$ python -q
>>> import numpy as np
>>> import numpy.linalg as la
>>> np.set_printoptions(suppress=True, linewidth=120)
>>> m1 = np.load("w.npy")
>>> print(m1)
[[-2.  0.  0.  0.]
 [ 0. -8. -9. -9.]
 [ 0. -2.  1.  2.]
 [ 0. -8. -9. -1.]]
>>> x = np.array([-1, 1, -2, 0])
>>> rhs = m1 @ x
>>> c, lr = np.zeros(4), 1 / la.norm(m1, 2) ** 2
>>> for i in range(150):
...     c -= lr * m1.T @ (m1 @ c - rhs)
...     if i % 50 == 0: print(i, round(la.norm(m1 @ c - rhs), 2))
... 
0 4.57
50 2.57
100 1.45
>>> print(c.round(2))
[-0.83  0.74 -1.73 -0.06]
>>> print(round(la.cond(m1), 2))
9.37
>>> f = np.array([2, 1, 2, 1])
>>> out = m1 + np.outer(f, np.eye(4)[2])
>>> print(la.matrix_rank(la.inv(out) - la.inv(m1), tol=1e-8))
1
>>> print(round(la.det(out) / la.det(m1), 2), round(1 + la.solve(m1, f)[2], 2))
1.54 1.54
>>> print(la.matrix_rank(out - m1))
1
>>> print(np.round(la.matrix_power(m1, 4), 2))
[[   16.     0.     0.     0.]
 [    0. 29098. 26856. 15759.]
 [    0.  1310.  1009.   882.]
 [    0. 18666. 16992.  9991.]]
>>> print(round(float(la.det(m1)), 2))
416.0
>>> print(np.trace(m1))
-10.0
>>> la.determinant(m1)
Traceback (most recent call last):
  File "<python-input-19>", line 1, in <module>
    la.determinant(m1)
    ^^^^^^^^^^^^^^
AttributeError: module 'numpy.linalg' has no attribute 'determinant'
>>> print(m1 @ m1)
[[  4.   0.   0.   0.]
 [  0. 154. 144.  63.]
 [  0.  -2.   1.  18.]
 [  0.  90.  72.  55.]]
>>> print(np.round(np.sort(np.abs(la.eigvals(m1))), 2))
[ 2.    3.83  3.83 14.18]
>>> print(round(float(np.abs(la.eigvals(m1)).max()), 2))
14.18
>>> print(round(la.det(m1), 2))
416.0
>>> print(m1 @ m1)
[[  4.   0.   0.   0.]
 [  0. 154. 144.  63.]
 [  0.  -2.   1.  18.]
 [  0.  90.  72.  55.]]
>>> print((la.matrix_power((m1 != 0) + (m1.T != 0) + np.eye(4), 4) > 0).astype(int))
[[1 0 0 0]
 [0 1 1 1]
 [0 1 1 1]
 [0 1 1 1]]
>>> print(np.round(np.sort(la.eigvals(m1).real), 2))
[-14.18  -2.     3.09   3.09]
>>> print((m1 != 0).astype(int))
[[1 0 0 0]
 [0 1 1 1]
 [0 1 1 1]
 [0 1 1 1]]
>>> data = np.array([[0.0, 1.0, 1.0, 1.0],
...     [1.0, 0.0, 1.0, 1.0],
...     [1.0, 1.0, 0.0, 1.0],
...     [1.0, 1.0, 1.0, 0.0]])
>>> print(data)
[[0. 1. 1. 1.]
 [1. 0. 1. 1.]
 [1. 1. 0. 1.]
 [1. 1. 1. 0.]]
>>> vals, evecs = la.eigh(data)
>>> print(np.round(evecs.T @ evecs, 2) + 0)
[[1. 0. 0. 0.]
 [0. 1. 0. 0.]
 [0. 0. 1. 0.]
 [0. 0. 0. 1.]]
>>> print(np.round(la.svd(data, compute_uv=False), 2))
[3. 1. 1. 1.]
>>> print(round(float(vals.sum()), 2), np.trace(data))
0.0 0.0
>>> print(np.round(np.abs(evecs[:, -1]), 2))
[0.5 0.5 0.5 0.5]
>>> print(np.abs(evecs[:, -1]).round(6).argmax())
0
>>> print(np.round(la.eigvalsh(data @ data), 2))
[1. 1. 1. 9.]
>>> A = np.load("out19.npy")
>>> print(A.round(2))
[[-0.29 -0.85  0.01 -0.43]
 [ 0.72 -0.29 -0.62  0.09]
 [-0.58  0.21 -0.79 -0.05]
 [-0.24 -0.37  0.02  0.9 ]]
>>> x = np.array([3, 4, 1, 2])
>>> print(np.round(A * x, 2))
[[-0.87 -3.41  0.01 -0.87]
 [ 2.17 -1.18 -0.62  0.17]
 [-1.74  0.86 -0.79 -0.09]
 [-0.72 -1.5   0.02  1.79]]
>>> print(np.round(A @ np.ones(4), 2))
[-1.57 -0.1  -1.2   0.3 ]
>>> print(la.norm(A @ x) <= la.norm(A, 2) * la.norm(x) + 1e-9)
True
>>> print(np.round(A @ np.eye(4)[0], 2))
[-0.29  0.72 -0.58 -0.24]
>>> print(np.round((A * x).sum(axis=1), 2))
[-5.14  0.55 -1.76 -0.41]
>>> print(np.sign((A @ x).round(6)))
[-1.  1. -1. -1.]
>>> print(np.round(la.pinv(A), 2))
[[-0.29  0.72 -0.58 -0.24]
 [-0.85 -0.29  0.21 -0.37]
 [ 0.01 -0.62 -0.79  0.02]
 [-0.43  0.09 -0.05  0.9 ]]
>>> print(np.round(A @ A.T, 2) + 0)
[[1. 0. 0. 0.]
 [0. 1. 0. 0.]
 [0. 0. 1. 0.]
 [0. 0. 0. 1.]]
>>> print(round(float(A[:, 3] @ A[:, 0]), 2))
-0.0
>>> print(np.round(la.svd(A, compute_uv=False), 2))
[1. 1. 1. 1.]
>>> x = np.array([-2, -2, 2, -1])
>>> print(np.round(la.det(A), 2))
-1.0
>>> print(np.round(np.abs(la.eigvals(A)), 2))
[1. 1. 1. 1.]
>>> print(np.round(np.sort(np.abs(np.degrees(np.angle(la.eigvals(A))))), 2))
[  0.   103.69 103.69 180.  ]
>>> print(np.round(la.inv(A), 2))
[[-0.29  0.72 -0.58 -0.24]
 [-0.85 -0.29  0.21 -0.37]
 [ 0.01 -0.62 -0.79  0.02]
 [-0.43  0.09 -0.05  0.9 ]]
>>> print([p for p in range(1, 25) if np.allclose(la.matrix_power(A, p), np.eye(4))])
[]
>>> print(np.round(A.T @ (A @ x), 2))
[-2. -2.  2. -1.]
>>> print(round(float(la.norm(x)), 2), np.round(la.norm(A @ x), 2))
3.61 3.61
>>> ang = np.radians(120)
>>> r_ = np.eye(4)
>>> r_[1, 1] = r_[2, 2] = np.cos(ang)
>>> r_[1, 2], r_[2, 1] = -np.sin(ang), np.sin(ang)
>>> print(r_.round(2))
[[ 1.    0.    0.    0.  ]
 [ 0.   -0.5  -0.87  0.  ]
 [ 0.    0.87 -0.5   0.  ]
 [ 0.    0.    0.    1.  ]]
>>> out = A @ r_.T
>>> print(round(la.det(r_), 2), round(np.trace(r_), 2))
1.0 1.0
>>> print(np.round(np.abs(out - A).max(axis=0), 2))
[0.   1.27 1.36 0.  ]
>>> print(np.allclose(la.norm(A, axis=1), la.norm(out, axis=1)))
True
>>> x = np.array([2, 2, -2, 0])
>>> print(round(la.norm(x), 2), round(float(la.norm(r_ @ x)), 2))
3.46 3.46
>>> print(4 - la.matrix_rank(r_ - np.eye(4), tol=1e-8))
2
>>> print(np.round(r_.T @ (r_ @ x), 2))
[ 2.  2. -2.  0.]
>>> E = np.load("dump.npy")
>>> print(E)
[[-2.95  8.   -3.    1.  ]
 [-6.    6.05  0.   -9.  ]
 [ 5.   -8.   -4.95 -7.  ]
 [-3.    8.   -3.    1.05]]
>>> left, sv, Vh = la.svd(E)
>>> print(sv.round(2))
[17.29 11.92  6.39  0.04]
>>> out = left[:, :3] @ np.diag(sv[:3]) @ Vh[:3]
>>> print(np.round(la.norm(E - out) / la.norm(E), 2))
0.0
>>> print(round(np.abs(E - out).max(), 2))
0.02
>>> F = np.load("test13.npy")
>>> print(F)
[[0.5 0.  0.  0.5]
 [0.2 0.6 0.2 0. ]
 [0.4 0.4 0.2 0. ]
 [0.  0.6 0.2 0.2]]
>>> print(np.round(la.matrix_power(F, 2), 2))
[[0.25 0.3  0.1  0.35]
 [0.3  0.44 0.16 0.1 ]
 [0.36 0.32 0.12 0.2 ]
 [0.2  0.56 0.2  0.04]]
>>> print(F.sum(axis=1))
[1. 1. 1. 1.]
>>> print(np.round(la.matrix_power(F, 100), 2))
[[0.28 0.4  0.14 0.17]
 [0.28 0.4  0.14 0.17]
 [0.28 0.4  0.14 0.17]
 [0.28 0.4  0.14 0.17]]
>>> pr = np.eye(4)[1]
>>> for _ in range(5):
...     pr = pr @ F
...     print(pr.round(2))
... 
[0.2 0.6 0.2 0. ]
[0.3  0.44 0.16 0.1 ]
[0.3  0.39 0.14 0.17]
[0.28 0.39 0.14 0.19]
[0.28 0.4  0.14 0.18]
>>> print(round(float(la.det(F[::-1])), 2))
0.01
>>> print(np.kron(np.eye(2, dtype=int), F))
[[0.5 0.  0.  0.5 0.  0.  0.  0. ]
 [0.2 0.6 0.2 0.  0.  0.  0.  0. ]
 [0.4 0.4 0.2 0.  0.  0.  0.  0. ]
 [0.  0.6 0.2 0.2 0.  0.  0.  0. ]
 [0.  0.  0.  0.  0.5 0.  0.  0.5]
 [0.  0.  0.  0.  0.2 0.6 0.2 0. ]
 [0.  0.  0.  0.  0.4 0.4 0.2 0. ]
 [0.  0.  0.  0.  0.  0.6 0.2 0.2]]
>>> print(round(la.det(F.T), 2))
0.01
>>> print(np.einsum("ij,ji->", F, F))
0.85
>>> print(np.round(np.poly(F), 2))
[ 1.   -1.5   0.7  -0.21  0.01]
>>> print(np.round(la.det(2 * F), 2), round(float(la.det(F)), 2))
0.13 0.01
>>> f, g = F[1], F[0]
>>> print(f @ g)
0.1
>>> print(round(f @ f, 2))
0.44
>>> pr = (f @ g) / (f @ f) * f
>>> print(round(float((g - pr) @ f), 2))
0.0
>>> print(np.round(g - pr, 2))
[ 0.45 -0.14 -0.05  0.5 ]
>>> print(np.outer(f, g))
[[0.1 0.  0.  0.1]
 [0.3 0.  0.  0.3]
 [0.1 0.  0.  0.1]
 [0.  0.  0.  0. ]]
>>> print(round(la.norm(f + g) ** 2 + la.norm(f - g) ** 2, 2))
1.88
>>> print(pr.round(2))
[0.05 0.14 0.05 0.  ]
>>> W0 = np.load("layer11.npy")
>>> print(W0)
[[ 0 -1 -4]
 [ 1  0  1]
 [ 4 -1  0]]
>>> x = np.array([-6, -2, -7])
>>> print(np.round(la.svd(W0, compute_uv=False), 2) + 0)
[4.24 4.24 0.  ]
>>> print(round(la.det(W0), 2))
0.0
>>> O = la.solve(np.eye(3) - W0, np.eye(3) + W0)
>>> print(round(float(la.det(O)), 2))
1.0
>>> P = np.triu(np.array([[4, 5, 6], [2, 2, 0], [2, 5, 4]]), 1) + np.eye(3)
>>> out = P @ W0 @ la.inv(P)
>>> print(P @ W0 - W0 @ P)
[[ 29.  -6.   5.]
 [  0.  -5.  -6.]
 [  0. -20. -24.]]
>>> print(np.round(np.poly(out), 2) + 0)
[ 1.  0. 18.  0.]
>>> print(round(float(la.det(W0[::-1])), 2))
0.0
>>> print(np.round(la.eigvals(W0), 2) + 0)
[0.+4.24j 0.-4.24j 0.+0.j  ]
>>> print(np.round(la.det(2 * W0), 2), np.round(la.det(W0), 2))
0.0 0.0
>>> print(np.round(np.poly(W0), 2) + 0)
[ 1.  0. 18.  0.]
>>> print(np.einsum("ij,ji->", W0, W0))
-36
>>> print(round(float(la.eigvals(W0).sum().real), 2))
-0.0
>>> print(np.round(W0 @ la.pinv(W0) @ W0, 2) + 0)
[[ 0. -1. -4.]
 [ 1.  0.  1.]
 [ 4. -1.  0.]]
>>> print(la.lstsq(W0[:-1].T, W0[-1])[2])
2
>>> K = np.load("block2.npy")
>>> print(K)
[[ 0  0  0  0]
 [ 2 -2  0  0]
 [ 1  1  1  0]
 [-2 -2  1 -2]]
>>> print(round(float(la.norm(K, 2) / la.norm(K)), 2))
0.76
>>> print(np.argsort(-la.norm(K, axis=0).round(6), kind="stable")[:3])
[0 1 3]
>>> print(la.matrix_rank(K, rtol=0.1))
3
>>> rk = la.matrix_rank(K)
>>> print(rk)
3
>>> ns = la.svd(K)[2][rk:].T
>>> print(ns.shape)
(4, 1)
>>> print(la.matrix_rank(K.T @ K), la.matrix_rank(K @ K.T))
3 3
>>> print(np.round(ns[:, 0] / ns[np.abs(ns[:, 0]).round(6).argmax(), 0], 2))
[-0.33 -0.33  0.67  1.  ]
>>> print([int(la.matrix_rank(K[:, :j + 1])) for j in range(4)])
[1, 2, 3, 3]
>>> rng = np.random.default_rng(641)
>>> lab = rng.permutation(4)
>>> print(lab)
[2 3 1 0]
>>> out = K[lab][:, lab]
>>> print(np.round(np.sort(np.abs(la.eigvals(out))), 2))
[0. 1. 2. 2.]
>>> print(np.trace(out))
-3
>>> out = np.array([[-3, 1, 1], [3, -2, -3], [-1, 1, -2], [-3, 2, 0]])
>>> print(K @ out)
[[  0   0   0]
 [-12   6   8]
 [ -1   0  -4]
 [  5  -1   2]]
>>> print(np.einsum("ij->j", K))
[ 1 -3  2 -2]
>>> print(la.matrix_rank(K @ out))
3
>>> print(np.einsum("ik,kj->ij", K, out))
[[  0   0   0]
 [-12   6   8]
 [ -1   0  -4]
 [  5  -1   2]]
>>> print(np.vstack([K, out.T]).shape)
(7, 4)
>>> print(np.einsum("ik,kj->ji", K, out))
[[  0 -12  -1   5]
 [  0   6   0  -1]
 [  0   8  -4   2]]
>>> X = np.load("data.npy")
>>> print(X)
[[-6  1  0  0  0  0]
 [ 6 -2  0  0  0  0]
 [-3 -5  0  0  0  0]
 [ 0  0 -6  1  0  0]
 [ 0  0  6 -2  0  0]
 [ 0  0 -3 -5  0  0]
 [ 0  0  0  0 -6  1]
 [ 0  0  0  0  6 -2]
 [ 0  0  0  0 -3 -5]]
>>> x = np.array([2, 2, 2, 1, 0, 2])
>>> rhs = X @ x
>>> print(np.round(la.pinv(X) @ X, 2) + 0)
[[1. 0. 0. 0. 0. 0.]
 [0. 1. 0. 0. 0. 0.]
 [0. 0. 1. 0. 0. 0.]
 [0. 0. 0. 1. 0. 0.]
 [0. 0. 0. 0. 1. 0.]
 [0. 0. 0. 0. 0. 1.]]
>>> print(rhs)
[-10   8 -16 -11  10 -11   2  -4 -10]
>>> print(np.round(la.solve(X.T @ X, X.T @ rhs), 2))
[2. 2. 2. 1. 0. 2.]
>>> print(np.round(la.lstsq(X, rhs)[0], 2) + 0)
[2. 2. 2. 1. 0. 2.]
>>> rhs = rhs + 0.05 * rng.normal(size=9)
>>> print(rhs.round(2))
[-10.     8.05 -15.93 -11.02   9.98 -10.95   1.89  -3.98  -9.87]
>>> c, *_ = la.lstsq(X, rhs)
>>> print([round(float(la.norm(la.solve(X.T @ X + lam * np.eye(6), X.T @ rhs))), 2) for lam in (0, 1, 10, 100)])
[4.1, 4.0, 3.34, 1.4]
>>> print(np.round(X.T @ (rhs - X @ c), 2) + 0)
[0. 0. 0. 0. 0. 0.]
>>> print(c.round())
[2. 2. 2. 1. 0. 2.]
>>> P = X @ la.solve(X.T @ X, X.T)
>>> print(np.round(la.eigvalsh(P), 2) + 0)
[0. 0. 0. 1. 1. 1. 1. 1. 1.]
>>> print(la.matrix_rank(np.eye(9) - P))
3
>>> print(P.round(2))
[[ 0.46 -0.49  0.09  0.    0.    0.    0.    0.    0.  ]
 [-0.49  0.55  0.08  0.    0.    0.    0.    0.    0.  ]
 [ 0.09  0.08  0.99  0.    0.    0.    0.    0.    0.  ]
 [ 0.    0.    0.    0.46 -0.49  0.09  0.    0.    0.  ]
 [ 0.    0.    0.   -0.49  0.55  0.08  0.    0.    0.  ]
 [ 0.    0.    0.    0.09  0.08  0.99  0.    0.    0.  ]
 [ 0.    0.    0.    0.    0.    0.    0.46 -0.49  0.09]
 [ 0.    0.    0.    0.    0.    0.   -0.49  0.55  0.08]
 [ 0.    0.    0.    0.    0.    0.    0.09  0.08  0.99]]
